In [1]: import numpy as np

In [2]: import numpy.linalg as la

In [3]: np.set_printoptions(precision=3, suppress=True, linewidth=120, sign=" ")

In [4]: rnd = lambda a: np.round(a, 3) + 0

In [5]: feats = np.loadtxt("test16.csv", delimiter=",")

In [6]: feats
Out[6]: 
array([[ 3.,  1.,  0.,  0.],
       [ 0.,  3.,  1.,  0.],
       [ 0.,  0.,  3.,  1.],
       [ 0.,  0.,  0.,  3.]])

In [7]: M2 = feats[0, 0] * feats[1:] - np.outer(feats[1:, 0], feats[0])

In [8]: M2
Out[8]: 
array([[ 0.,  9.,  3.,  0.],
       [ 0.,  0.,  9.,  3.],
       [ 0.,  0.,  0.,  9.]])

In [9]: np.flatnonzero(~M2.round(6).any(axis=1))
Out[9]: array([], dtype=int64)

In [10]: feats[:, 0] / feats[0, 0]
Out[10]: array([ 1.,  0.,  0.,  0.])

In [11]: arr = np.array([[9, 7, 4],
    ...:     [15, 4, 4],
    ...:     [3, 10, 4],
    ...:     [3, 10, 4],
    ...:     [15, 4, 4],
    ...:     [15, 4, 4],
    ...:     [11, 6, 4],
    ...:     [9, 7, 4],
    ...:     [5, 9, 4],
    ...:     [11, 6, 4],
    ...:     [7, 8, 4],
    ...:     [5, 9, 4]])

In [12]: arr
Out[12]: 
array([[  9,   7,   4],
       [ 15,   4,   4],
       [  3,  10,   4],
       [  3,  10,   4],
       [ 15,   4,   4],
       [ 15,   4,   4],
       [ 11,   6,   4],
       [  9,   7,   4],
       [  5,   9,   4],
       [ 11,   6,   4],
       [  7,   8,   4],
       [  5,   9,   4]])

In [13]: # null space of dimension 1

In [14]: [round(float(x), 3) for x in la.svd(arr, compute_uv=False)[:3]]
Out[14]: [42.489, 15.056, 0.0]

In [15]: la.cond(arr) > 100
Out[15]: np.True_

In [16]: E = np.loadtxt("dump.csv", delimiter=",")

In [17]: E
Out[17]: 
array([[  6.,   0.,   2.],
       [  9.,   0.,   6.],
       [  8.,   0.,   6.],
       [ 10.,   0.,   6.],
       [  8.,   0.,   2.],
       [  8.,   0.,   6.],
       [  6.,   0.,   2.],
       [  7.,   0.,   2.],
       [  9.,   0.,   4.],
       [  7.,   0.,   2.],
       [  9.,   0.,   4.],
       [  7.,   0.,   4.],
       [ 10.,   0.,   6.],
       [  8.,   0.,   4.],
       [  7.,   0.,   2.]])

In [18]: rk = la.matrix_rank(E)

In [19]: rk
Out[19]: np.int64(2)

In [20]: ns = la.svd(E)[2][rk:].T

In [21]: [int(la.matrix_rank(E[:i])) for i in range(1, len(E) + 1)]
Out[21]: [1, 2, 2, 2, 2, 2, 2, 2, 2, 2, 2, 2, 2, 2, 2]

In [22]: [int(la.matrix_rank(E[:, :j + 1])) for j in range(3)]
Out[22]: [1, 1, 2]

In [23]: ns @ ns.T
Out[23]: 
array([[ 0.,  0.,  0.],
       [ 0.,  1.,  0.],
       [ 0.,  0.,  0.]])

In [24]: ns.shape
Out[24]: (3, 1)

In [25]: [round(float(x), 3) for x in la.svd(E, compute_uv=False)[:3]]
Out[25]: [34.85, 4.528, 0.0]

In [26]: w1 = np.array([[6, -6, -6, 1, -2], [4, 0, 6, 7, 5], [9, 3, -9, 6, -7]])

In [27]: beta = np.array([5, 1, -9, -7, 1])

In [28]: H = np.maximum(E @ w1 + beta, 0)

In [29]: (H > 0).mean(axis=0)
Out[29]: array([ 1.,  0.,  0.,  1.,  0.])

In [30]: print(H)
[[  59.    0.    0.   11.    0.]
 [ 113.    0.    0.   38.    0.]
 [ 107.    0.    0.   37.    0.]
 [ 119.    0.    0.   39.    0.]
 [  71.    0.    0.   13.    0.]
 [ 107.    0.    0.   37.    0.]
 [  59.    0.    0.   11.    0.]
 [  65.    0.    0.   12.    0.]
 [  95.    0.    0.   26.    0.]
 [  65.    0.    0.   12.    0.]
 [  95.    0.    0.   26.    0.]
 [  83.    0.    0.   24.    0.]
 [ 119.    0.    0.   39.    0.]
 [  89.    0.    0.   25.    0.]
 [  65.    0.    0.   12.    0.]]

In [31]: cent = np.array([[4, 5, 5], [0, 0, 3], [1, 4, 1], [1, 0, 5], [4, 1, 5]])

In [32]: (H @ cent).round(6).argmax(axis=1)
Out[32]: array([ 2,  2,  2,  2,  2,  2,  2,  2,  2,  2,  2,  2,  2,  2,  2])

In [33]: w1 @ cent
Out[33]: 
array([[ 11,   4,   1],
       [ 49,  49,  86],
       [  5,   2,  40]])

In [34]: H @ cent
Out[34]: 
array([[ 247.,  295.,  350.],
       [ 490.,  565.,  755.],
       [ 465.,  535.,  720.],
       [ 515.,  595.,  790.],
       [ 297.,  355.,  420.],
       [ 465.,  535.,  720.],
       [ 247.,  295.,  350.],
       [ 272.,  325.,  385.],
       [ 406.,  475.,  605.],
       [ 272.,  325.,  385.],
       [ 406.,  475.,  605.],
       [ 356.,  415.,  535.],
       [ 515.,  595.,  790.],
       [ 381.,  445.,  570.],
       [ 272.,  325.,  385.]])

In [35]: W0 = np.load("a.npy")

In [36]: W0
Out[36]: 
array([[-1.688, -3.012, -3.617],
       [-0.705,  2.131,  4.468],
       [ 2.566, -4.188, -0.936],
       [-0.176,  3.013,  3.986],
       [ 3.313,  2.247, -2.996],
       [-4.835,  1.204, -0.409],
       [-1.116,  2.94 ,  3.887],
       [ 1.049,  0.509, -4.862],
       [ 2.676, -1.042, -4.093],
       [ 3.175, -2.284,  3.115],
       [-2.765, -1.12 ,  4.013]])

In [37]: M2 = np.c_[W0[:, :1] @ np.array([[0]]), np.array([0, -2, -2, 0, 1, 2, 0, 2, 1, 0, -2])]

In [38]: M2
Out[38]: 
array([[ 0.,  0.],
       [ 0., -2.],
       [ 0., -2.],
       [ 0.,  0.],
       [ 0.,  1.],
       [ 0.,  2.],
       [ 0.,  0.],
       [ 0.,  2.],
       [ 0.,  1.],
       [ 0.,  0.],
       [ 0., -2.]])

In [39]: la.matrix_rank(np.c_[W0, M2])
Out[39]: np.int64(4)

In [40]: rnd(la.lstsq(W0, M2[:, 0])[0])
Out[40]: array([ 0.,  0.,  0.])

In [41]: C2 = np.cov(W0, rowvar=False)

In [42]: np.argsort(-W0.std(axis=0).round(6), kind="stable")
Out[42]: array([ 2,  0,  1])

In [43]: rnd(np.corrcoef(W0[:, 2], W0[:, 1])[0, 1])
Out[43]: np.float64(0.326)

In [44]: C2.shape
Out[44]: (3, 3)

In [45]: rnd(W0.std(axis=0))
Out[45]: array([ 2.547,  2.396,  3.563])

In [46]: rnd(la.eigvalsh(C2)[::-1])
Out[46]: array([ 16.279,   6.142,   4.998])

In [47]: cent = W0[[2, 9]].astype(float)

In [48]: for _ in range(4):
    ...:     labels = la.norm(W0[:, None] - cent, axis=-1).argmin(axis=1)
    ...:     cent = np.array([W0[labels == j].mean(axis=0) for j in range(2)])
    ...: 

In [49]: labels
Out[49]: array([ 0,  1,  0,  1,  0,  0,  1,  0,  0,  1,  1])

In [50]: rnd(cent[1] - cent[0])
Out[50]: array([-0.831,  1.65 ,  6.713])

In [51]: Xs = W0 - W0.mean(axis=0)

In [52]: U, sigma, VT = la.svd(Xs, full_matrices=False)

In [53]: (np.sign(U[:, 0]) == np.sign(U[0, 0])).astype(int)
Out[53]: array([ 1,  0,  1,  0,  1,  0,  0,  1,  1,  0,  0])

In [54]: rnd(VT[0] * np.sign(VT[0, np.abs(VT[0]).argmax()]))
Out[54]: array([-0.345,  0.326,  0.88 ])

In [55]: print(la.matrix_rank(Xs))
3

In [56]: rnd(np.abs(VT[-1]))
Out[56]: array([ 0.436,  0.886,  0.157])

In [57]: x = np.array([9, 2, 1])

In [58]: rnd(W0 @ np.ones(3))
Out[58]: array([-8.317,  5.894, -2.558,  6.823,  2.564, -4.04 ,  5.711, -3.304, -2.459,  4.006,  0.128])

In [59]: rnd((W0 * x).sum(axis=1))
Out[59]: array([-24.833,   2.385,  13.782,   8.428,  31.315, -41.516,  -0.277,   5.597,  17.907,  27.122, -23.112])

In [60]: rnd(np.einsum("ij,j->i", W0, x))
Out[60]: array([-24.833,   2.385,  13.782,   8.428,  31.315, -41.516,  -0.277,   5.597,  17.907,  27.122, -23.112])

In [61]: print(rnd(W0 @ (2 * x)))
[-49.666   4.77   27.564  16.856  62.63  -83.032  -0.554  11.194  35.814  54.244 -46.224]

In [62]: np.sign((W0 @ x).round(6))
Out[62]: array([-1.,  1.,  1.,  1.,  1., -1., -1.,  1.,  1.,  1., -1.])

In [63]: x @ W0
Traceback (most recent call last):
  Cell In[63], line 1
    x @ W0
ValueError: matmul: Input operand 1 has a mismatch in its core dimension 0, with gufunc signature (n?,k),(k,m?)->(n?,m?) (size 11 is different from 3)


In [64]: q, _ = la.qr(np.array([[0.8, -1.4, 1.2, 1.2],
    ...:     [0.8, 0.0, 0.1, -1.1],
    ...:     [0.3, 2.0, -0.1, 0.3],
    ...:     [1.1, -1.7, -1.1, -1.5]]))

In [65]: evecs, _ = la.qr(np.array([[1.4, -0.4, -0.5], [-1.9, 1.0, -0.9], [0.5, -0.1, 0.4]]))

In [66]: sigma = 5 * 0.5 ** np.arange(3)

In [67]: mat = q[:, :3] * sigma @ evecs[:3]

In [68]: print(rnd(mat))
[[ 1.751  0.952  1.884]
 [ 0.849  2.099  1.269]
 [-1.198  1.996  0.585]
 [ 2.672  2.266  0.719]]

In [69]: x = np.array([1, 0, 0])

In [70]: target = mat @ x

In [71]: rnd(la.pinv(mat) @ mat)
Out[71]: 
array([[ 1.,  0.,  0.],
       [ 0.,  1.,  0.],
       [ 0.,  0.,  1.]])

In [72]: rnd(la.solve(mat.T @ mat, mat.T @ target))
Out[72]: array([ 1.,  0.,  0.])

In [73]: rnd(target)
Out[73]: array([ 1.751,  0.849, -1.198,  2.672])

In [74]: rng = np.random.default_rng(150)

In [75]: target = target + 0.3 * rng.normal(size=4)

In [76]: rnd(target)
Out[76]: array([ 1.771,  1.117, -1.071,  3.157])

In [77]: beta, *_ = la.lstsq(mat, target)

In [78]: print([round(float(la.norm(la.solve(mat.T @ mat + lam * np.eye(3), mat.T @ target))), 2) for lam in (0, 1, 10, 100)])
[1.11, 0.96, 0.57, 0.14]

In [79]: rnd(mat.T @ (target - mat @ beta))
Out[79]: array([ 0.,  0.,  0.])

In [80]: hat = mat @ la.solve(mat.T @ mat, mat.T)

In [81]: rnd(np.trace(hat))
Out[81]: np.float64(3.0)

In [82]: rnd(np.diag(hat))
Out[82]: array([ 0.896,  0.344,  0.817,  0.943])

In [83]: rnd(la.eigvalsh(hat))
Out[83]: array([ 0.,  1.,  1.,  1.])

In [84]: la.matrix_rank(np.eye(4) - hat)
Out[84]: np.int64(1)

In [85]: data = np.loadtxt("sample17.csv", delimiter=",")

In [86]: data
Out[86]: 
array([[-30.974,  57.712,  21.702],
       [-28.517,  54.174,  20.181],
       [-16.732,  36.958,  12.702],
       [-15.077,  34.487,  11.62 ],
       [-12.662,  30.843,  10.021],
       [ -5.968,  20.322,   5.424],
       [ -1.867,  13.118,   2.387],
       [ -1.477,  12.352,   2.079],
       [  1.251,   4.59 ,  -0.437],
       [  0.884,   1.653,  -0.512],
       [ -3.26 ,  -4.784,   2.836],
       [ -4.384, -35.12 ,  11.963],
       [ -3.189, -41.409,  12.871]])

In [87]: t = np.radians(15)

In [88]: R = np.eye(3)

In [89]: R[0, 0] = R[2, 2] = np.cos(t)

In [90]: R[0, 2], R[2, 0] = -np.sin(t), np.sin(t)

In [91]: rnd(R)
Out[91]: 
array([[ 0.966,  0.   , -0.259],
       [ 0.   ,  1.   ,  0.   ],
       [ 0.259,  0.   ,  0.966]])

In [92]: M2 = data @ R.T

In [93]: rnd(la.svd(data, compute_uv=False)), rnd(la.svd(M2, compute_uv=False))
Out[93]: (array([ 126.393,   40.816,    4.339]), array([ 126.393,   40.816,    4.339]))

In [94]: print(np.allclose(la.norm(data, axis=1), la.norm(M2, axis=1)))
True

In [95]: X = np.load("run17.npy")

In [96]: print(X)
[[-6  6  0  0]
 [-9  3  0  0]
 [ 2 -2  4 -4]
 [ 3 -1  6 -2]]

In [97]: q = X.astype(float).copy()

In [98]: for j in range(4):
    ...:     q[:, j] -= q[:, :j] @ (q[:, :j].T @ q[:, j])
    ...:     q[:, j] /= la.norm(q[:, j])
    ...: 

In [99]: print(rnd(q.T @ q))
[[ 1.  0.  0.  0.]
 [ 0.  1.  0.  0.]
 [ 0.  0.  1.  0.]
 [ 0.  0.  0.  1.]]

In [100]: rnd(q)
Out[100]: 
array([[-0.526,  0.789,  0.175, -0.263],
       [-0.789, -0.526,  0.263,  0.175],
       [ 0.175, -0.263,  0.526, -0.789],
       [ 0.263,  0.175,  0.789,  0.526]])

In [101]: print(rnd(q.T @ X))
[[11.402 -6.139  2.28  -1.228]
 [ 0.     3.508  0.     0.702]
 [ 0.     0.     6.841 -3.684]
 [ 0.     0.     0.     2.105]]

In [102]: hat = np.triu(np.array([[-5, -8, 5, -1], [-9, -5, 3, 7], [-2, -7, 2, 9], [-6, 1, -1, 1]]), 1) + np.eye(4)

In [103]: M2 = hat @ X @ la.inv(hat)

In [104]: rnd(la.det(M2))
Out[104]: np.float64(576.0)

In [105]: print(hat @ X - X @ hat)
[[ 79. -81.  26. -66.]
 [ 27. -85.  90. -56.]
 [ 27.   7.  50. -38.]
 [  0.  24. -12. -44.]]

In [106]: print(M2)
[[   73.   557. -2022. 14354.]
 [   18.   134.  -438.  2996.]
 [   29.   221.  -750.  5210.]
 [    3.    23.   -78.   542.]]

In [107]: la.cond(M2) > 100
Out[107]: np.True_

In [108]: X.reshape(-1, 2)
Out[108]: 
array([[-6,  6],
       [ 0,  0],
       [-9,  3],
       [ 0,  0],
       [ 2, -2],
       [ 4, -4],
       [ 3, -1],
       [ 6, -2]])

In [109]: X.reshape(2, -1)
Out[109]: 
array([[-6,  6,  0,  0, -9,  3,  0,  0],
       [ 2, -2,  4, -4,  3, -1,  6, -2]])

In [110]: blk = X.reshape(4, 2, -1)

In [111]: blk.transpose(1, 0, 2)
Out[111]: 
array([[[-6,  6],
        [-9,  3],
        [ 2, -2],
        [ 3, -1]],

       [[ 0,  0],
        [ 0,  0],
        [ 4, -4],
        [ 6, -2]]])

In [112]: U, sigma, VT = la.svd(X, full_matrices=False)

In [113]: rnd(U.T @ X @ VT.T)
Out[113]: 
array([[ 13.452,   0.   ,   0.   ,   0.   ],
       [  0.   ,   7.61 ,   0.   ,   0.   ],
       [  0.   ,   0.   ,   3.154,   0.   ],
       [  0.   ,   0.   ,   0.   ,   1.784]])

In [114]: (sigma > 1e-8).sum()
Out[114]: np.int64(4)

In [115]: rnd(sigma)
Out[115]: array([ 13.452,   7.61 ,   3.154,   1.784])

In [116]: rnd(sigma / sigma[0])
Out[116]: array([ 1.   ,  0.566,  0.234,  0.133])

In [117]: F = np.loadtxt("data.csv", delimiter=",")

In [118]: F
Out[118]: 
array([[ 6.919,  1.847, -0.223,  3.639],
       [ 1.847,  2.888,  0.805, -3.674],
       [-0.223,  0.805,  0.42 ,  4.377],
       [ 3.639, -3.674,  4.377,  0.773]])

In [119]: M2 = la.inv(F)

In [120]: print(rnd(F @ M2))
[[ 1.  0.  0.  0.]
 [ 0.  1.  0.  0.]
 [ 0.  0.  1.  0.]
 [ 0.  0.  0.  1.]]

In [121]: rnd(la.det(F) * M2)
Out[121]: 
array([[ -86.452,   12.623,   85.101,  -14.892],
       [  12.623, -143.013, -137.629,   40.152],
       [  85.101, -137.629, -168.217, -102.261],
       [ -14.892,   40.152, -102.261,    1.669]])

In [122]: rnd(la.cond(F))
Out[122]: np.float64(4.5)

In [123]: rnd(la.slogdet(F)[0])
Out[123]: np.float64(-1.0)

In [124]: rnd(la.inv(M2))
Out[124]: 
array([[ 6.919,  1.847, -0.223,  3.639],
       [ 1.847,  2.888,  0.805, -3.674],
       [-0.223,  0.805,  0.42 ,  4.377],
       [ 3.639, -3.674,  4.377,  0.773]])
